$ python -q
>>> import numpy as np
>>> np.set_printoptions(precision=2, suppress=True, linewidth=160)
>>> def rnd(a):
...     return np.round(a, 2) + 0
... 
>>> r0 = np.array([0, 2, -2, 3, -1, 2, 3, 2, -2])
>>> v = np.array([0, -1, 2, -1, -2, 1])
>>> arr = np.outer(r0, v)
>>> print(arr)
[[ 0  0  0  0  0  0]
 [ 0 -2  4 -2 -4  2]
 [ 0  2 -4  2  4 -2]
 [ 0 -3  6 -3 -6  3]
 [ 0  1 -2  1  2 -1]
 [ 0 -2  4 -2 -4  2]
 [ 0 -3  6 -3 -6  3]
 [ 0 -2  4 -2 -4  2]
 [ 0  2 -4  2  4 -2]]
>>> # columns 1 and 3 are equal
>>> left, sv, Vh = np.linalg.svd(arr)
>>> vecs = Vh[:(sv > 1e-8).sum()]
>>> rng = np.random.default_rng(867693)
>>> vec = arr[5] + 3 * arr[0] + rng.integers(2) * np.eye(6)[3]
>>> print(vec)
[ 0. -2.  4. -2. -4.  2.]
>>> print(rnd(vecs.T @ vecs))
[[ 0.    0.    0.    0.    0.    0.  ]
 [ 0.    0.09 -0.18  0.09  0.18 -0.09]
 [ 0.   -0.18  0.36 -0.18 -0.36  0.18]
 [ 0.    0.09 -0.18  0.09  0.18 -0.09]
 [ 0.    0.18 -0.36  0.18  0.36 -0.18]
 [ 0.   -0.09  0.18 -0.09 -0.18  0.09]]
>>> print(rnd(np.linalg.norm(vec - vecs.T @ vecs @ vec)))
0.0
>>> r = np.linalg.matrix_rank(arr)
>>> print(r)
1
>>> ns = np.linalg.svd(arr)[2][r:].T
>>> print([int(np.linalg.matrix_rank(arr[:i])) for i in range(1, len(arr) + 1)])
[0, 1, 1, 1, 1, 1, 1, 1, 1]
>>> print([int(np.linalg.matrix_rank(np.delete(arr, i, axis=0))) for i in range(9)])
[1, 1, 1, 1, 1, 1, 1, 1, 1]
>>> print([int(np.linalg.matrix_rank(arr[:, :j + 1])) for j in range(6)])
[0, 1, 1, 1, 1, 1]
>>> print(rnd(ns @ ns.T))
[[ 1.    0.    0.    0.    0.    0.  ]
 [ 0.    0.91  0.18 -0.09 -0.18  0.09]
 [ 0.    0.18  0.64  0.18  0.36 -0.18]
 [ 0.   -0.09  0.18  0.91 -0.18  0.09]
 [ 0.   -0.18  0.36 -0.18  0.64  0.18]
 [ 0.    0.09 -0.18  0.09  0.18  0.91]]
>>> feats = np.loadtxt("arr.csv", delimiter=",")
>>> print(rnd(feats))
[[ 0.08 -0.03 -0.03  0.08 -0.08 -0.08  0.08  0.08 -0.03 -0.2 ]
 [-0.03  0.01  0.01 -0.03  0.03  0.03 -0.03 -0.03  0.01  0.07]
 [-0.03  0.01  0.01 -0.03  0.03  0.03 -0.03 -0.03  0.01  0.07]
 [ 0.08 -0.03 -0.03  0.08 -0.08 -0.08  0.08  0.08 -0.03 -0.2 ]
 [-0.08  0.03  0.03 -0.08  0.08  0.08 -0.08 -0.08  0.03  0.2 ]
 [-0.08  0.03  0.03 -0.08  0.08  0.08 -0.08 -0.08  0.03  0.2 ]
 [ 0.08 -0.03 -0.03  0.08 -0.08 -0.08  0.08  0.08 -0.03 -0.2 ]
 [ 0.08 -0.03 -0.03  0.08 -0.08 -0.08  0.08  0.08 -0.03 -0.2 ]
 [-0.03  0.01  0.01 -0.03  0.03  0.03 -0.03 -0.03  0.01  0.07]
 [-0.2   0.07  0.07 -0.2   0.2   0.2  -0.2  -0.2   0.07  0.46]]
>>> left, sv, Vh = np.linalg.svd(feats)
>>> print(np.argmax(sv[:-1] / (sv[1:] + 1e-6)) + 1)
1
>>> other = left[:, :1] @ np.diag(sv[:1]) @ Vh[:1]
>>> print(rnd(other))
[[ 0.08 -0.03 -0.03  0.08 -0.08 -0.08  0.08  0.08 -0.03 -0.2 ]
 [-0.03  0.01  0.01 -0.03  0.03  0.03 -0.03 -0.03  0.01  0.07]
 [-0.03  0.01  0.01 -0.03  0.03  0.03 -0.03 -0.03  0.01  0.07]
 [ 0.08 -0.03 -0.03  0.08 -0.08 -0.08  0.08  0.08 -0.03 -0.2 ]
 [-0.08  0.03  0.03 -0.08  0.08  0.08 -0.08 -0.08  0.03  0.2 ]
 [-0.08  0.03  0.03 -0.08  0.08  0.08 -0.08 -0.08  0.03  0.2 ]
 [ 0.08 -0.03 -0.03  0.08 -0.08 -0.08  0.08  0.08 -0.03 -0.2 ]
 [ 0.08 -0.03 -0.03  0.08 -0.08 -0.08  0.08  0.08 -0.03 -0.2 ]
 [-0.03  0.01  0.01 -0.03  0.03  0.03 -0.03 -0.03  0.01  0.07]
 [-0.2   0.07  0.07 -0.2   0.2   0.2  -0.2  -0.2   0.07  0.46]]
>>> print(np.linalg.matrix_rank(other))
1
>>> print(np.linalg.matrix_rank(feats, rtol=0.05))
1
>>> print(rnd(np.linalg.norm(feats - other, 2)), rnd(sv[1]))
0.0 0.0
>>> print(rnd(np.abs(feats - other).max()))
0.0
>>> ev, vecs = np.linalg.eigh(feats)
>>> print(rnd(vecs.T @ vecs))
[[1. 0. 0. 0. 0. 0. 0. 0. 0. 0.]
 [0. 1. 0. 0. 0. 0. 0. 0. 0. 0.]
 [0. 0. 1. 0. 0. 0. 0. 0. 0. 0.]
 [0. 0. 0. 1. 0. 0. 0. 0. 0. 0.]
 [0. 0. 0. 0. 1. 0. 0. 0. 0. 0.]
 [0. 0. 0. 0. 0. 1. 0. 0. 0. 0.]
 [0. 0. 0. 0. 0. 0. 1. 0. 0. 0.]
 [0. 0. 0. 0. 0. 0. 0. 1. 0. 0.]
 [0. 0. 0. 0. 0. 0. 0. 0. 1. 0.]
 [0. 0. 0. 0. 0. 0. 0. 0. 0. 1.]]
>>> print(rnd(np.linalg.eigvalsh(feats + 2 * np.eye(10))))
[2. 2. 2. 2. 2. 2. 2. 2. 2. 3.]
>>> print(rnd(ev.sum()), np.trace(feats))
1.0 1.0
>>> print(rnd(vecs @ np.diag(ev) @ vecs.T))
[[ 0.08 -0.03 -0.03  0.08 -0.08 -0.08  0.08  0.08 -0.03 -0.2 ]
 [-0.03  0.01  0.01 -0.03  0.03  0.03 -0.03 -0.03  0.01  0.07]
 [-0.03  0.01  0.01 -0.03  0.03  0.03 -0.03 -0.03  0.01  0.07]
 [ 0.08 -0.03 -0.03  0.08 -0.08 -0.08  0.08  0.08 -0.03 -0.2 ]
 [-0.08  0.03  0.03 -0.08  0.08  0.08 -0.08 -0.08  0.03  0.2 ]
 [-0.08  0.03  0.03 -0.08  0.08  0.08 -0.08 -0.08  0.03  0.2 ]
 [ 0.08 -0.03 -0.03  0.08 -0.08 -0.08  0.08  0.08 -0.03 -0.2 ]
 [ 0.08 -0.03 -0.03  0.08 -0.08 -0.08  0.08  0.08 -0.03 -0.2 ]
 [-0.03  0.01  0.01 -0.03  0.03  0.03 -0.03 -0.03  0.01  0.07]
 [-0.2   0.07  0.07 -0.2   0.2   0.2  -0.2  -0.2   0.07  0.46]]
>>> print(rnd(np.linalg.eigvalsh(feats @ feats)))
[0. 0. 0. 0. 0. 0. 0. 0. 0. 1.]
>>> print(rnd(np.linalg.svd(feats, compute_uv=False)))
[1. 0. 0. 0. 0. 0. 0. 0. 0. 0.]
>>> print(rnd(np.abs(vecs[:, -1])))
[0.29 0.1  0.1  0.29 0.29 0.29 0.29 0.29 0.1  0.68]
>>> print(rnd(ev))
[0. 0. 0. 0. 0. 0. 0. 0. 0. 1.]
>>> m1 = np.load("out6.npy")
>>> print(m1)
[[3 0 3 2]
 [3 3 0 1]
 [2 3 1 3]
 [1 0 3 2]
 [3 1 2 1]
 [3 2 3 3]]
>>> idx = rng.permutation(4)
>>> other = m1[:, idx] * rng.choice([-1, 1], 4)
>>> print(other)
[[-2 -3 -3  0]
 [-1  0 -3  3]
 [-3 -1 -2  3]
 [-2 -3 -1  0]
 [-1 -2 -3  1]
 [-3 -3 -3  2]]
>>> left, _, Vh = np.linalg.svd(m1.T @ other)
>>> print(idx)
[3 2 0 1]
>>> print(rnd(left @ Vh))
[[ 0.  0. -1.  0.]
 [ 0.  0.  0.  1.]
 [ 0. -1.  0.  0.]
 [-1.  0.  0.  0.]]
>>> hat = other @ np.linalg.solve(other.T @ other, other.T)
>>> print(rnd(hat @ other[:, 0]))
[-2. -1. -3. -2. -1. -3.]
>>> print(rnd(np.diag(hat)))
[0.95 0.68 0.8  0.67 0.52 0.39]
>>> print(rnd((np.eye(6) - hat) @ other))
[[0. 0. 0. 0.]
 [0. 0. 0. 0.]
 [0. 0. 0. 0.]
 [0. 0. 0. 0.]
 [0. 0. 0. 0.]
 [0. 0. 0. 0.]]
>>> print(rnd(hat))
[[ 0.95 -0.13  0.06 -0.1   0.13  0.04]
 [-0.13  0.68  0.14 -0.25  0.33  0.11]
 [ 0.06  0.14  0.8  -0.04 -0.28  0.24]
 [-0.1  -0.25 -0.04  0.67  0.11  0.37]
 [ 0.13  0.33 -0.28  0.11  0.52  0.17]
 [ 0.04  0.11  0.24  0.37  0.17  0.39]]
>>> print(rnd(np.linalg.eigvalsh(hat)))
[0. 0. 1. 1. 1. 1.]
>>> print(rnd(np.trace(hat)))
4.0
>>> other = np.c_[m1[:, :3] @ np.array([[-5, 1, 2], [-2, -3, 4], [-5, -2, -4]]), np.array([-2, -2, 5, 5, 5, -4])]
>>> print(other)
[[-30  -3  -6  -2]
 [-21  -6  18  -2]
 [-21  -9  12   5]
 [-20  -5 -10   5]
 [-27  -4   2   5]
 [-34  -9   2  -4]]
>>> print(rnd(np.linalg.lstsq(m1, other[:, 0])[0]))
[-5. -2. -5.  0.]
>>> O, vecs = np.linalg.qr(other[:, :3])[0], np.linalg.qr(other[:, 3:])[0]
>>> sv = np.linalg.svd(O.T @ vecs, compute_uv=False)
>>> print(rnd(np.linalg.norm(O @ O.T - vecs @ vecs.T, 2)))
1.0
>>> print((sv > 0.9).sum())
0
>>> vec = np.array([2, 2, 0, 0])
>>> rhs = m1 @ vec
>>> print(rnd(np.linalg.pinv(m1) @ m1))
[[1. 0. 0. 0.]
 [0. 1. 0. 0.]
 [0. 0. 1. 0.]
 [0. 0. 0. 1.]]
>>> print(rnd(np.linalg.lstsq(m1, rhs)[0]))
[2. 2. 0. 0.]
>>> rhs = rhs + 0.3 * rng.normal(size=6)
>>> print(rnd(rhs))
[ 5.94 11.88 10.18  2.26  8.05  9.96]
>>> beta, *_ = np.linalg.lstsq(m1, rhs)
>>> print(beta.round())
[ 2.  2.  0. -0.]
>>> print(rnd(m1.T @ (rhs - m1 @ beta)))
[0. 0. 0. 0.]
>>> K = np.load("case8.npy")
>>> print(K)
[[ 1  2 -5  4  6  6  0  0]
 [ 0 -1 -2  1  3  3 -1  2]
 [-1  2 -2  0  3  2 -1  0]
 [ 0 -3  3 -1 -3  2 -2  0]
 [-1  2 -2  0  3  2 -1  0]
 [-1 -6 -2  6  2  5 -4  2]
 [ 2 -1 -1 -1  0  5  2  2]
 [ 4 -1 -3  4 -3  2  3 -6]
 [-3 -2 -4  4  2  4 -4 -1]
 [ 1  4 -3 -1  4 -1  0 -3]
 [ 1  1  0  2  4 -5 -2 -2]
 [ 0  0  0  0  0  0  0  0]
 [-1 -4  4  2  0  0 -5  1]
 [-2 -2  2  2  3  2 -6  1]
 [-2  0 -3  4  9  3 -5  3]
 [ 2 -2  0 -1  1  2 -2 -1]
 [ 1  3 -3  3  3  3  1 -2]]
>>> G = np.cov(K, rowvar=False)
>>> print(rnd(np.linalg.eigvalsh(G)[::-1]))
[15.58 14.84  9.29  5.07  1.59  0.73  0.69  0.  ]
>>> print(rnd(np.corrcoef(K.T)))
[[ 1.    0.22 -0.11 -0.22 -0.4  -0.11  0.81 -0.6 ]
 [ 0.22  1.   -0.5  -0.29  0.45 -0.24  0.51 -0.37]
 [-0.11 -0.5   1.   -0.4  -0.48 -0.42 -0.4   0.22]
 [-0.22 -0.29 -0.4   1.    0.29  0.33 -0.28  0.01]
 [-0.4   0.45 -0.48  0.29  1.    0.06 -0.32  0.36]
 [-0.11 -0.24 -0.42  0.33  0.06  1.    0.06  0.38]
 [ 0.81  0.51 -0.4  -0.28 -0.32  0.06  1.   -0.54]
 [-0.6  -0.37  0.22  0.01  0.36  0.38 -0.54  1.  ]]
>>> print(G.shape)
(8, 8)
